$ python3 -q
>>> import numpy as np
>>> import numpy.linalg as la
>>> np.set_printoptions(suppress=True, linewidth=160)
>>> def rnd(a):
...     return np.round(a, 1) + 0
... 
>>> mat = np.array([[2, 2, 2, 2, 2, 2],
...     [2, 4, 4, 4, 4, 4],
...     [2, 4, 6, 6, 6, 6],
...     [2, 4, 6, 8, 8, 8],
...     [2, 4, 6, 8, 10, 10],
...     [2, 4, 6, 8, 10, 12]])
>>> # symmetric
>>> blk = np.stack([mat, 5 * mat, mat[::-1]])
>>> la.matrix_rank(blk.reshape(3, -1))
np.int64(2)
>>> blk.sum(axis=0)
array([[14, 16, 18, 20, 22, 24],
       [14, 28, 30, 32, 34, 34],
       [14, 28, 42, 44, 44, 44],
       [14, 28, 42, 54, 54, 54],
       [14, 28, 40, 52, 64, 64],
       [14, 26, 38, 50, 62, 74]])
>>> M = np.load("out2.npy")
>>> M
array([[5, 4, 3, 5, 3, 0],
       [5, 4, 3, 5, 3, 0],
       [3, 2, 3, 1, 3, 2],
       [1, 0, 3, 0, 3, 8],
       [4, 3, 3, 3, 3, 0],
       [4, 3, 3, 3, 3, 0],
       [4, 3, 3, 3, 3, 0],
       [4, 3, 3, 3, 3, 0],
       [2, 1, 3, 0, 3, 5],
       [5, 4, 3, 5, 3, 0],
       [5, 4, 3, 5, 3, 0],
       [2, 1, 3, 0, 3, 5],
       [5, 4, 3, 5, 3, 0],
       [1, 0, 3, 0, 3, 8],
       [4, 3, 3, 3, 3, 0],
       [5, 4, 3, 5, 3, 0],
       [2, 1, 3, 0, 3, 5],
       [3, 2, 3, 1, 3, 2],
       [2, 1, 3, 0, 3, 5],
       [1, 0, 3, 0, 3, 8],
       [3, 2, 3, 1, 3, 2],
       [5, 4, 3, 5, 3, 0],
       [2, 1, 3, 0, 3, 5],
       [2, 1, 3, 0, 3, 5],
       [4, 3, 3, 3, 3, 0],
       [3, 2, 3, 1, 3, 2],
       [4, 3, 3, 3, 3, 0],
       [5, 4, 3, 5, 3, 0],
       [2, 1, 3, 0, 3, 5],
       [1, 0, 3, 0, 3, 8],
       [2, 1, 3, 0, 3, 5]])
>>> # rank 4
>>> rank = la.matrix_rank(M)
>>> rank
np.int64(4)
>>> ns = la.svd(M)[2][rank:].T
>>> [int(la.matrix_rank(M[:, :j + 1])) for j in range(6)]
[1, 2, 2, 3, 3, 4]
>>> rnd(ns @ ns.T)
array([[ 0.5, -0.5, -0.1,  0. , -0.1,  0. ],
       [-0.5,  0.5,  0.1,  0. ,  0.1,  0. ],
       [-0.1,  0.1,  0.5,  0. , -0.5,  0. ],
       [ 0. ,  0. ,  0. ,  0. ,  0. ,  0. ],
       [-0.1,  0.1, -0.5,  0. ,  0.5,  0. ],
       [ 0. ,  0. ,  0. ,  0. ,  0. ,  0. ]])
>>> la.matrix_rank(M.T @ M), la.matrix_rank(M @ M.T)
(np.int64(4), np.int64(4))
>>> [int(la.matrix_rank(M[:i])) for i in range(1, len(M) + 1)]
[1, 1, 2, 3, 4, 4, 4, 4, 4, 4, 4, 4, 4, 4, 4, 4, 4, 4, 4, 4, 4, 4, 4, 4, 4, 4, 4, 4, 4, 4, 4]
>>> [int(la.matrix_rank(np.delete(M, i, axis=0))) for i in range(31)]
[4, 4, 4, 4, 4, 4, 4, 4, 4, 4, 4, 4, 4, 4, 4, 4, 4, 4, 4, 4, 4, 4, 4, 4, 4, 4, 4, 4, 4, 4, 4]
>>> blk = M.reshape(31, 2, -1)
>>> blk[:, 0]
array([[5, 4, 3],
       [5, 4, 3],
       [3, 2, 3],
       [1, 0, 3],
       [4, 3, 3],
       [4, 3, 3],
       [4, 3, 3],
       [4, 3, 3],
       [2, 1, 3],
       [5, 4, 3],
       [5, 4, 3],
       [2, 1, 3],
       [5, 4, 3],
       [1, 0, 3],
       [4, 3, 3],
       [5, 4, 3],
       [2, 1, 3],
       [3, 2, 3],
       [2, 1, 3],
       [1, 0, 3],
       [3, 2, 3],
       [5, 4, 3],
       [2, 1, 3],
       [2, 1, 3],
       [4, 3, 3],
       [3, 2, 3],
       [4, 3, 3],
       [5, 4, 3],
       [2, 1, 3],
       [1, 0, 3],
       [2, 1, 3]])
>>> U, sig, vt = la.svd(M)
>>> np.argmax(sig[:-1] / (sig[1:] + 1e-6)) + 1
np.int64(4)
>>> out = U[:, :4] @ np.diag(sig[:4]) @ vt[:4]
>>> rnd(np.abs(M - out).max())
np.float64(0.0)
>>> la.matrix_rank(out)
np.int64(4)
>>> rnd(la.norm(M - out, 2)), rnd(sig[4])
(np.float64(0.0), np.float64(0.0))
>>> U, sig, vt = la.svd(M)
>>> evecs = vt[:(sig > 1e-8).sum()]
>>> rng = np.random.default_rng(236031)
>>> x = M[29] + 2 * M[3] + rng.integers(2) * np.eye(6)[5]
>>> x
array([ 3.,  0.,  9.,  0.,  9., 24.])
>>> rnd(np.diag(evecs.T @ evecs))
array([0.5, 0.5, 0.5, 1. , 0.5, 1. ])
>>> la.matrix_rank(np.vstack([M, x]))
np.int64(4)
>>> rnd(evecs.T @ evecs)
array([[ 0.5,  0.5,  0.1,  0. ,  0.1,  0. ],
       [ 0.5,  0.5, -0.1,  0. , -0.1,  0. ],
       [ 0.1, -0.1,  0.5,  0. ,  0.5,  0. ],
       [ 0. ,  0. ,  0. ,  1. ,  0. ,  0. ],
       [ 0.1, -0.1,  0.5,  0. ,  0.5,  0. ],
       [ 0. ,  0. ,  0. ,  0. ,  0. ,  1. ]])
>>> rnd(la.norm(x - evecs.T @ evecs @ x))
np.float64(0.0)
